>>> import numpy as np
>>> np.set_printoptions(precision=1, suppress=True, linewidth=140)
>>> def rnd(a):
...     return np.round(a, 1) + 0
... 
>>> W0 = np.loadtxt("m.csv", delimiter=",")
>>> W0
array([[-3.,  1.,  0.,  0.,  0.,  0.,  0.,  0.,  0.,  0.,  0.],
       [ 0., -3.,  1.,  0.,  0.,  0.,  0.,  0.,  0.,  0.,  0.],
       [ 0.,  0., -3.,  1.,  0.,  0.,  0.,  0.,  0.,  0.,  0.],
       [ 0.,  0.,  0., -3.,  1.,  0.,  0.,  0.,  0.,  0.,  0.],
       [ 0.,  0.,  0.,  0., -3.,  1.,  0.,  0.,  0.,  0.,  0.],
       [ 0.,  0.,  0.,  0.,  0., -3.,  1.,  0.,  0.,  0.,  0.],
       [ 0.,  0.,  0.,  0.,  0.,  0., -3.,  1.,  0.,  0.,  0.],
       [ 0.,  0.,  0.,  0.,  0.,  0.,  0., -3.,  1.,  0.,  0.],
       [ 0.,  0.,  0.,  0.,  0.,  0.,  0.,  0., -3.,  1.,  0.],
       [ 0.,  0.,  0.,  0.,  0.,  0.,  0.,  0.,  0., -3.,  1.],
       [ 0.,  0.,  0.,  0.,  0.,  0.,  0.,  0.,  0.,  0., -3.]])
>>> rnd(np.linalg.det(W0))
np.float64(-177147.0)
>>> W0 @ W0
array([[ 9., -6.,  1.,  0.,  0.,  0.,  0.,  0.,  0.,  0.,  0.],
       [ 0.,  9., -6.,  1.,  0.,  0.,  0.,  0.,  0.,  0.,  0.],
       [ 0.,  0.,  9., -6.,  1.,  0.,  0.,  0.,  0.,  0.,  0.],
       [ 0.,  0.,  0.,  9., -6.,  1.,  0.,  0.,  0.,  0.,  0.],
       [ 0.,  0.,  0.,  0.,  9., -6.,  1.,  0.,  0.,  0.,  0.],
       [ 0.,  0.,  0.,  0.,  0.,  9., -6.,  1.,  0.,  0.,  0.],
       [ 0.,  0.,  0.,  0.,  0.,  0.,  9., -6.,  1.,  0.,  0.],
       [ 0.,  0.,  0.,  0.,  0.,  0.,  0.,  9., -6.,  1.,  0.],
       [ 0.,  0.,  0.,  0.,  0.,  0.,  0.,  0.,  9., -6.,  1.],
       [ 0.,  0.,  0.,  0.,  0.,  0.,  0.,  0.,  0.,  9., -6.],
       [ 0.,  0.,  0.,  0.,  0.,  0.,  0.,  0.,  0.,  0.,  9.]])
>>> np.allclose(W0, W0.T)
False
>>> np.trace(W0)
np.float64(-33.0)
>>> assert W0 == W0.T
Traceback (most recent call last):
  File "<python-input-9>", line 1, in <module>
    assert W0 == W0.T
           ^^^^^^^^^^
ValueError: The truth value of an array with more than one element is ambiguous. Use a.any() or a.all()
>>> rnd(np.sort(np.abs(np.linalg.eigvals(W0))))
array([3., 3., 3., 3., 3., 3., 3., 3., 3., 3., 3.])
>>> (W0 + W0.T) / 2
array([[-3. ,  0.5,  0. ,  0. ,  0. ,  0. ,  0. ,  0. ,  0. ,  0. ,  0. ],
       [ 0.5, -3. ,  0.5,  0. ,  0. ,  0. ,  0. ,  0. ,  0. ,  0. ,  0. ],
       [ 0. ,  0.5, -3. ,  0.5,  0. ,  0. ,  0. ,  0. ,  0. ,  0. ,  0. ],
       [ 0. ,  0. ,  0.5, -3. ,  0.5,  0. ,  0. ,  0. ,  0. ,  0. ,  0. ],
       [ 0. ,  0. ,  0. ,  0.5, -3. ,  0.5,  0. ,  0. ,  0. ,  0. ,  0. ],
       [ 0. ,  0. ,  0. ,  0. ,  0.5, -3. ,  0.5,  0. ,  0. ,  0. ,  0. ],
       [ 0. ,  0. ,  0. ,  0. ,  0. ,  0.5, -3. ,  0.5,  0. ,  0. ,  0. ],
       [ 0. ,  0. ,  0. ,  0. ,  0. ,  0. ,  0.5, -3. ,  0.5,  0. ,  0. ],
       [ 0. ,  0. ,  0. ,  0. ,  0. ,  0. ,  0. ,  0.5, -3. ,  0.5,  0. ],
       [ 0. ,  0. ,  0. ,  0. ,  0. ,  0. ,  0. ,  0. ,  0.5, -3. ,  0.5],
       [ 0. ,  0. ,  0. ,  0. ,  0. ,  0. ,  0. ,  0. ,  0. ,  0.5, -3. ]])
>>> (W0 - W0.T) / 2
array([[ 0. ,  0.5,  0. ,  0. ,  0. ,  0. ,  0. ,  0. ,  0. ,  0. ,  0. ],
       [-0.5,  0. ,  0.5,  0. ,  0. ,  0. ,  0. ,  0. ,  0. ,  0. ,  0. ],
       [ 0. , -0.5,  0. ,  0.5,  0. ,  0. ,  0. ,  0. ,  0. ,  0. ,  0. ],
       [ 0. ,  0. , -0.5,  0. ,  0.5,  0. ,  0. ,  0. ,  0. ,  0. ,  0. ],
       [ 0. ,  0. ,  0. , -0.5,  0. ,  0.5,  0. ,  0. ,  0. ,  0. ,  0. ],
       [ 0. ,  0. ,  0. ,  0. , -0.5,  0. ,  0.5,  0. ,  0. ,  0. ,  0. ],
       [ 0. ,  0. ,  0. ,  0. ,  0. , -0.5,  0. ,  0.5,  0. ,  0. ,  0. ],
       [ 0. ,  0. ,  0. ,  0. ,  0. ,  0. , -0.5,  0. ,  0.5,  0. ,  0. ],
       [ 0. ,  0. ,  0. ,  0. ,  0. ,  0. ,  0. , -0.5,  0. ,  0.5,  0. ],
       [ 0. ,  0. ,  0. ,  0. ,  0. ,  0. ,  0. ,  0. , -0.5,  0. ,  0.5],
       [ 0. ,  0. ,  0. ,  0. ,  0. ,  0. ,  0. ,  0. ,  0. , -0.5,  0. ]])
>>> out = W0 / np.linalg.norm(W0, axis=1, keepdims=True)
>>> gram = out @ out.T
>>> np.degrees(np.arccos(np.clip(gram[7, 1], -1, 1)))
np.float64(90.0)
>>> (np.abs(gram) > 0.9).astype(int)
array([[1, 0, 0, 0, 0, 0, 0, 0, 0, 0, 0],
       [0, 1, 0, 0, 0, 0, 0, 0, 0, 0, 0],
       [0, 0, 1, 0, 0, 0, 0, 0, 0, 0, 0],
       [0, 0, 0, 1, 0, 0, 0, 0, 0, 0, 0],
       [0, 0, 0, 0, 1, 0, 0, 0, 0, 0, 0],
       [0, 0, 0, 0, 0, 1, 0, 0, 0, 0, 0],
       [0, 0, 0, 0, 0, 0, 1, 0, 0, 0, 0],
       [0, 0, 0, 0, 0, 0, 0, 1, 0, 0, 0],
       [0, 0, 0, 0, 0, 0, 0, 0, 1, 0, 0],
       [0, 0, 0, 0, 0, 0, 0, 0, 0, 1, 0],
       [0, 0, 0, 0, 0, 0, 0, 0, 0, 0, 1]])
>>> np.argwhere(np.triu(np.abs(gram) > 0.95, 1))
array([], shape=(0, 2), dtype=int64)
>>> data = np.load("test19.npy")
>>> data
array([[  0,   0,   0,   0,   0,   0,   0,   0,   0,   0,   0],
       [  5, -10,  -5,  -5,   5,  -5,  -5,   5,   5,  10, -10],
       [  3,  -6,  -3,  -3,   3,  -3,  -3,   3,   3,   6,  -6],
       [  0,   0,   0,   0,   0,   0,   0,   0,   0,   0,   0],
       [ -4,   8,   4,   4,  -4,   4,   4,  -4,  -4,  -8,   8],
       [ -1,   2,   1,   1,  -1,   1,   1,  -1,  -1,  -2,   2],
       [  0,   0,   0,   0,   0,   0,   0,   0,   0,   0,   0],
       [ -3,   6,   3,   3,  -3,   3,   3,  -3,  -3,  -6,   6],
       [ -4,   8,   4,   4,  -4,   4,   4,  -4,  -4,  -8,   8],
       [ -3,   6,   3,   3,  -3,   3,   3,  -3,  -3,  -6,   6],
       [ -3,   6,   3,   3,  -3,   3,   3,  -3,  -3,  -6,   6]])
>>> theta = np.radians(120)
>>> R = np.eye(11)
>>> R[10, 10] = R[5, 5] = np.cos(theta)
>>> R[10, 5], R[5, 10] = -np.sin(theta), np.sin(theta)
>>> rnd(R)
array([[ 1. ,  0. ,  0. ,  0. ,  0. ,  0. ,  0. ,  0. ,  0. ,  0. ,  0. ],
       [ 0. ,  1. ,  0. ,  0. ,  0. ,  0. ,  0. ,  0. ,  0. ,  0. ,  0. ],
       [ 0. ,  0. ,  1. ,  0. ,  0. ,  0. ,  0. ,  0. ,  0. ,  0. ,  0. ],
       [ 0. ,  0. ,  0. ,  1. ,  0. ,  0. ,  0. ,  0. ,  0. ,  0. ,  0. ],
       [ 0. ,  0. ,  0. ,  0. ,  1. ,  0. ,  0. ,  0. ,  0. ,  0. ,  0. ],
       [ 0. ,  0. ,  0. ,  0. ,  0. , -0.5,  0. ,  0. ,  0. ,  0. ,  0.9],
       [ 0. ,  0. ,  0. ,  0. ,  0. ,  0. ,  1. ,  0. ,  0. ,  0. ,  0. ],
       [ 0. ,  0. ,  0. ,  0. ,  0. ,  0. ,  0. ,  1. ,  0. ,  0. ,  0. ],
       [ 0. ,  0. ,  0. ,  0. ,  0. ,  0. ,  0. ,  0. ,  1. ,  0. ,  0. ],
       [ 0. ,  0. ,  0. ,  0. ,  0. ,  0. ,  0. ,  0. ,  0. ,  1. ,  0. ],
       [ 0. ,  0. ,  0. ,  0. ,  0. , -0.9,  0. ,  0. ,  0. ,  0. , -0.5]])
>>> out = data @ R.T
>>> rnd(np.linalg.svd(data, compute_uv=False)), rnd(np.linalg.svd(out, compute_uv=False))
(array([43.4,  0. ,  0. ,  0. ,  0. ,  0. ,  0. ,  0. ,  0. ,  0. ,  0. ]), array([43.4,  0. ,  0. ,  0. ,  0. ,  0. ,  0. ,  0. ,  0. ,  0. ,  0. ]))
>>> Uu, sv, Vt = np.linalg.svd(data)
>>> rnd(sv)
array([43.4,  0. ,  0. ,  0. ,  0. ,  0. ,  0. ,  0. ,  0. ,  0. ,  0. ])
>>> np.argmax(sv[:-1] / (sv[1:] + 1e-6)) + 1
np.int64(1)
>>> out = Uu[:, :1] @ np.diag(sv[:1]) @ Vt[:1]
>>> rnd(out)
array([[  0.,   0.,   0.,   0.,   0.,   0.,   0.,   0.,   0.,   0.,   0.],
       [  5., -10.,  -5.,  -5.,   5.,  -5.,  -5.,   5.,   5.,  10., -10.],
       [  3.,  -6.,  -3.,  -3.,   3.,  -3.,  -3.,   3.,   3.,   6.,  -6.],
       [  0.,   0.,   0.,   0.,   0.,   0.,   0.,   0.,   0.,   0.,   0.],
       [ -4.,   8.,   4.,   4.,  -4.,   4.,   4.,  -4.,  -4.,  -8.,   8.],
       [ -1.,   2.,   1.,   1.,  -1.,   1.,   1.,  -1.,  -1.,  -2.,   2.],
       [  0.,   0.,   0.,   0.,   0.,   0.,   0.,   0.,   0.,   0.,   0.],
       [ -3.,   6.,   3.,   3.,  -3.,   3.,   3.,  -3.,  -3.,  -6.,   6.],
       [ -4.,   8.,   4.,   4.,  -4.,   4.,   4.,  -4.,  -4.,  -8.,   8.],
       [ -3.,   6.,   3.,   3.,  -3.,   3.,   3.,  -3.,  -3.,  -6.,   6.],
       [ -3.,   6.,   3.,   3.,  -3.,   3.,   3.,  -3.,  -3.,  -6.,   6.]])
>>> rnd(np.abs(data - out).max())
np.float64(0.0)
>>> np.linalg.matrix_rank(out)
np.int64(1)
>>> np.linalg.matrix_rank(data, rtol=0.05)
np.int64(1)
>>> rnd(np.linalg.norm(data - out, 2)), rnd(sv[1])
(np.float64(0.0), np.float64(0.0))
>>> w1 = np.array([[1, 3, -1, 4],
...     [-5, -1, -4, -4],
...     [3, 0, 2, 4],
...     [-1, 2, 5, -1],
...     [3, 4, -2, -4],
...     [0, 2, 3, 5],
...     [-4, 3, 2, -5],
...     [-3, 1, 1, 5],
...     [1, -2, 4, -2],
...     [-3, -5, -2, 5],
...     [1, 0, 3, 3]])
>>> b = np.array([-2, 2, -1, 1])
>>> hid = np.maximum(data @ w1 + b, 0)
>>> np.linalg.matrix_rank(hid)
np.int64(4)
>>> C = np.array([[0, -1], [0, -1], [1, -1], [2, -2]])
>>> hid @ C
array([[   2,   -4],
       [ 122, -150],
       [  74,  -90],
       [   2,   -4],
       [  47,  -85],
       [  11,  -22],
       [   2,   -4],
       [  35,  -64],
       [  47,  -85],
       [  35,  -64],
       [  35,  -64]])
>>> (hid @ C).round(6).argmax(axis=1)
array([0, 0, 0, 0, 0, 0, 0, 0, 0, 0, 0])
>>> F = np.array([[8.0, 0.0, 4.0, 2.0, -4.0],
...     [0.0, 4.0, 0.0, 0.0, 0.0],
...     [4.0, 0.0, 8.0, 2.0, -4.0],
...     [2.0, 0.0, 2.0, 5.0, -2.0],
...     [-4.0, 0.0, -4.0, -2.0, 8.0]])
>>> out = F[0, 0] * F[1:] - np.outer(F[1:, 0], F[0])
>>> out
array([[  0.,  32.,   0.,   0.,   0.],
       [  0.,   0.,  48.,   8., -16.],
       [  0.,   0.,   8.,  36.,  -8.],
       [  0.,   0., -16.,  -8.,  48.]])
>>> rnd(F[:, 0] / F[0, 0])
array([ 1. ,  0. ,  0.5,  0.2, -0.5])
